In [1]: import numpy as np

In [2]: import numpy.linalg as la

In [3]: np.set_printoptions(precision=2, suppress=True, linewidth=200)

In [4]: rd = lambda a: np.round(a, 2) + 0

In [5]: basis = np.array([[-3, 3, -3], [2, 2, 0]])

In [6]: rng = np.random.default_rng(54858)

In [7]: data = rng.normal(size=(35, 2)) @ basis + np.array([0, 3, 0])

In [8]: rd(data)
Out[8]: 
array([[-0.8 ,  6.03, -1.92],
       [ 0.28,  5.17, -0.95],
       [ 3.57,  1.36,  2.61],
       [-0.57,  1.33,  0.55],
       [10.25, -3.05,  8.15],
       [-8.39,  4.36, -4.87],
       [ 4.59,  7.62, -0.02],
       [-1.25,  2.56, -0.41],
       [-5.89,  8.71, -5.8 ],
       [ 2.2 ,  4.57,  0.31],
       [ 1.95, -0.31,  2.63],
       [ 2.27,  2.65,  1.31],
       [-0.2 ,  2.37,  0.21],
       [-4.12,  0.81, -0.97],
       [ 0.36, -0.82,  2.09],
       [-1.81, -2.96,  2.08],
       [ 0.02,  7.89, -2.43],
       [-0.32,  7.1 , -2.21],
       [ 4.69, -1.32,  4.5 ],
       [ 0.71,  0.86,  1.43],
       [ 7.25, -1.72,  5.98],
       [-1.76,  2.65, -0.7 ],
       [ 0.61, -4.77,  4.19],
       [-0.06,  3.46, -0.26],
       [ 5.45, -3.72,  6.08],
       [ 1.77,  2.11,  1.33],
       [-4.78, 10.84, -6.31],
       [ 1.44,  8.79, -2.18],
       [-2.75,  2.27, -1.01],
       [-2.79, -2.67,  1.44],
       [-9.16,  7.77, -6.97],
       [-4.18,  5.88, -3.53],
       [-0.74,  6.43, -2.08],
       [ 0.38,  0.52,  1.43],
       [-1.46, -0.34,  0.94]])

In [9]: basis = data[[30, 33]].astype(float)

In [10]: for _ in range(6):
    ...:     labels = la.norm(data[:, None] - basis, axis=-1).argmin(axis=1)
    ...:     basis = np.array([data[labels == j].mean(axis=0) for j in range(2)])
    ...: 

In [11]: labels
Out[11]: array([1, 1, 1, 1, 1, 0, 1, 1, 0, 1, 1, 1, 1, 1, 1, 1, 1, 1, 1, 1, 1, 1, 1, 1, 1, 1, 0, 1, 1, 1, 0, 0, 1, 1, 1])

In [12]: np.abs(basis[1] - basis[0]).argmax()
Out[12]: np.int64(0)

In [13]: rd(basis)
Out[13]: 
array([[-6.48,  7.51, -5.5 ],
       [ 0.97,  1.83,  1.07]])

In [14]: np.bincount(labels)
Out[14]: array([ 5, 30])

In [15]: Q, Rm = la.qr(data)

In [16]: rd(np.trace(Q @ Q.T))
Out[16]: np.float64(3.0)

In [17]: rd(Q.T @ Q)
Out[17]: 
array([[1., 0., 0.],
       [0., 1., 0.],
       [0., 0., 1.]])

In [18]: rd(np.abs(np.diag(Rm)))
Out[18]: array([23.16, 26.13,  7.17])

In [19]: rd(abs(Rm[0, 0])), rd(la.norm(data[:, 0]))
Out[19]: (np.float64(23.16), np.float64(23.16))

In [20]: np.allclose(Rm.T @ Rm, data.T @ data)
Out[20]: True

In [21]: rd(Q @ Rm)
Out[21]: 
array([[-0.8 ,  6.03, -1.92],
       [ 0.28,  5.17, -0.95],
       [ 3.57,  1.36,  2.61],
       [-0.57,  1.33,  0.55],
       [10.25, -3.05,  8.15],
       [-8.39,  4.36, -4.87],
       [ 4.59,  7.62, -0.02],
       [-1.25,  2.56, -0.41],
       [-5.89,  8.71, -5.8 ],
       [ 2.2 ,  4.57,  0.31],
       [ 1.95, -0.31,  2.63],
       [ 2.27,  2.65,  1.31],
       [-0.2 ,  2.37,  0.21],
       [-4.12,  0.81, -0.97],
       [ 0.36, -0.82,  2.09],
       [-1.81, -2.96,  2.08],
       [ 0.02,  7.89, -2.43],
       [-0.32,  7.1 , -2.21],
       [ 4.69, -1.32,  4.5 ],
       [ 0.71,  0.86,  1.43],
       [ 7.25, -1.72,  5.98],
       [-1.76,  2.65, -0.7 ],
       [ 0.61, -4.77,  4.19],
       [-0.06,  3.46, -0.26],
       [ 5.45, -3.72,  6.08],
       [ 1.77,  2.11,  1.33],
       [-4.78, 10.84, -6.31],
       [ 1.44,  8.79, -2.18],
       [-2.75,  2.27, -1.01],
       [-2.79, -2.67,  1.44],
       [-9.16,  7.77, -6.97],
       [-4.18,  5.88, -3.53],
       [-0.74,  6.43, -2.08],
       [ 0.38,  0.52,  1.43],
       [-1.46, -0.34,  0.94]])

In [22]: W0 = np.diag(np.array([-2, 3, 2, -3, 2, 2, -2, 3, 1, 0]))

In [23]: W0
Out[23]: 
array([[-2,  0,  0,  0,  0,  0,  0,  0,  0,  0],
       [ 0,  3,  0,  0,  0,  0,  0,  0,  0,  0],
       [ 0,  0,  2,  0,  0,  0,  0,  0,  0,  0],
       [ 0,  0,  0, -3,  0,  0,  0,  0,  0,  0],
       [ 0,  0,  0,  0,  2,  0,  0,  0,  0,  0],
       [ 0,  0,  0,  0,  0,  2,  0,  0,  0,  0],
       [ 0,  0,  0,  0,  0,  0, -2,  0,  0,  0],
       [ 0,  0,  0,  0,  0,  0,  0,  3,  0,  0],
       [ 0,  0,  0,  0,  0,  0,  0,  0,  1,  0],
       [ 0,  0,  0,  0,  0,  0,  0,  0,  0,  0]])

In [24]: labels = data[:, 0] > np.median(data[:, 0])

In [25]: f = data[labels].mean(axis=0) - data[~labels].mean(axis=0)

In [26]: np.argsort(-np.abs(f).round(6), kind="stable")
Out[26]: array([0, 2, 1])

In [27]: rd((((data - data.mean(axis=0)) @ f > 0) == labels).mean())
Out[27]: np.float64(0.77)

In [28]: ((data - data.mean(axis=0)) @ f > 0).astype(int)
Out[28]: array([0, 0, 1, 1, 1, 0, 1, 0, 0, 1, 1, 1, 1, 0, 1, 1, 0, 0, 1, 1, 1, 0, 1, 0, 1, 1, 0, 0, 0, 1, 0, 0, 0, 1, 1])

In [29]: labels.astype(int)
Out[29]: array([0, 1, 1, 0, 1, 0, 1, 0, 0, 1, 1, 1, 0, 0, 1, 0, 1, 0, 1, 1, 1, 0, 1, 0, 1, 1, 0, 1, 0, 0, 0, 0, 0, 1, 0])

In [30]: rd(f)
Out[30]: array([ 5.65, -2.18,  3.91])

In [31]: f = np.array([1, -2])

In [32]: np.polyval(f, W0[1])
Out[32]: array([-2,  1, -2, -2, -2, -2, -2, -2, -2, -2])

In [33]: np.correlate(W0[1], W0[2], "full")
Out[33]: array([0, 0, 0, 0, 0, 0, 0, 0, 6, 0, 0, 0, 0, 0, 0, 0, 0, 0, 0])

In [34]: np.convolve(W0[1], f)
Out[34]: array([ 0,  3, -6,  0,  0,  0,  0,  0,  0,  0,  0])

In [35]: np.cross(W0[1, :3], W0[2, :3])
Out[35]: array([6, 0, 0])

In [36]: rd(np.sort(la.eigvals(W0)))
Out[36]: array([-3., -2., -2.,  0.,  1.,  2.,  2.,  2.,  3.,  3.])

In [37]: try:
    ...:     la.inv(W0)
    ...: except la.LinAlgError as e:
    ...:     print(repr(e))
    ...: 
LinAlgError('Singular matrix')

In [38]: W0 @ W0
Out[38]: 
array([[4, 0, 0, 0, 0, 0, 0, 0, 0, 0],
       [0, 9, 0, 0, 0, 0, 0, 0, 0, 0],
       [0, 0, 4, 0, 0, 0, 0, 0, 0, 0],
       [0, 0, 0, 9, 0, 0, 0, 0, 0, 0],
       [0, 0, 0, 0, 4, 0, 0, 0, 0, 0],
       [0, 0, 0, 0, 0, 4, 0, 0, 0, 0],
       [0, 0, 0, 0, 0, 0, 4, 0, 0, 0],
       [0, 0, 0, 0, 0, 0, 0, 9, 0, 0],
       [0, 0, 0, 0, 0, 0, 0, 0, 1, 0],
       [0, 0, 0, 0, 0, 0, 0, 0, 0, 0]])

In [39]: [int(la.matrix_rank(la.matrix_power(W0, p))) for p in range(1, 11)]
Out[39]: [9, 9, 9, 9, 9, 9, 9, 9, 9, 9]

In [40]: rd(la.eigvalsh(W0).min())
Out[40]: np.float64(-3.0)

In [41]: [round(float(la.det(W0[:i, :i])), 2) + 0 for i in range(1, 11)]
Out[41]: [-2.0, -6.0, -12.0, 36.0, 72.0, 144.0, -288.0, -864.0, -864.0, 0.0]

In [42]: rd(np.sort(la.eigvals(W0).real))
Out[42]: array([-3., -2., -2.,  0.,  1.,  2.,  2.,  2.,  3.,  3.])

In [43]: (la.matrix_power((W0 != 0) + (W0.T != 0) + np.eye(10), 10) > 0).astype(int)
Out[43]: 
array([[1, 0, 0, 0, 0, 0, 0, 0, 0, 0],
       [0, 1, 0, 0, 0, 0, 0, 0, 0, 0],
       [0, 0, 1, 0, 0, 0, 0, 0, 0, 0],
       [0, 0, 0, 1, 0, 0, 0, 0, 0, 0],
       [0, 0, 0, 0, 1, 0, 0, 0, 0, 0],
       [0, 0, 0, 0, 0, 1, 0, 0, 0, 0],
       [0, 0, 0, 0, 0, 0, 1, 0, 0, 0],
       [0, 0, 0, 0, 0, 0, 0, 1, 0, 0],
       [0, 0, 0, 0, 0, 0, 0, 0, 1, 0],
       [0, 0, 0, 0, 0, 0, 0, 0, 0, 1]])

In [44]: J = np.load("case12.npy")

In [45]: J
Out[45]: 
array([[-1,  0,  1,  2,  3,  4,  5],
       [ 6,  7,  8,  9, 10, 11, 12],
       [13, 14, 15, 16, 17, 18, 19],
       [20, 21, 22, 23, 24, 25, 26],
       [27, 28, 29, 30, 31, 32, 33],
       [34, 35, 36, 37, 38, 39, 40]])

In [46]: # rows and columns are dependent

In [47]: Uu, sigma, Vt = la.svd(J)

In [48]: rd(sigma)
Out[48]: array([148.65,   6.76,   0.  ,   0.  ,   0.  ,   0.  ])

In [49]: out = Uu[:, :2] @ np.diag(sigma[:2]) @ Vt[:2]

In [50]: rd(np.abs(J - out).max())
Out[50]: np.float64(0.0)

In [51]: rd(la.norm(J - out, 2)), rd(sigma[2])
Out[51]: (np.float64(0.0), np.float64(0.0))

In [52]: rd(la.norm(J - out) / la.norm(J))
Out[52]: np.float64(0.0)

In [53]: rd(out)
Out[53]: 
array([[-1.,  0.,  1.,  2.,  3.,  4.,  5.],
       [ 6.,  7.,  8.,  9., 10., 11., 12.],
       [13., 14., 15., 16., 17., 18., 19.],
       [20., 21., 22., 23., 24., 25., 26.],
       [27., 28., 29., 30., 31., 32., 33.],
       [34., 35., 36., 37., 38., 39., 40.]])

In [54]: Uu, sigma, Vt = la.svd(J)

In [55]: evecs = Vt[:(sigma > 1e-8).sum()]

In [56]: x = J[3] + 4 * J[4] + rng.integers(2) * np.eye(7)[3]

In [57]: x
Out[57]: array([128., 133., 138., 143., 148., 153., 158.])

In [58]: rd(evecs.T @ evecs)
Out[58]: 
array([[ 0.46,  0.36,  0.25,  0.14,  0.04, -0.07, -0.18],
       [ 0.36,  0.29,  0.21,  0.14,  0.07,  0.  , -0.07],
       [ 0.25,  0.21,  0.18,  0.14,  0.11,  0.07,  0.04],
       [ 0.14,  0.14,  0.14,  0.14,  0.14,  0.14,  0.14],
       [ 0.04,  0.07,  0.11,  0.14,  0.18,  0.21,  0.25],
       [-0.07,  0.  ,  0.07,  0.14,  0.21,  0.29,  0.36],
       [-0.18, -0.07,  0.04,  0.14,  0.25,  0.36,  0.46]])

In [59]: rd(la.norm(x - evecs.T @ evecs @ x))
Out[59]: np.float64(0.0)

In [60]: rd(np.diag(evecs.T @ evecs))
Out[60]: array([0.46, 0.29, 0.18, 0.14, 0.18, 0.29, 0.46])

In [61]: np.allclose(evecs.T @ evecs @ x, x)
Out[61]: True

In [62]: la.matrix_rank(np.vstack([J, x]))
Out[62]: np.int64(2)
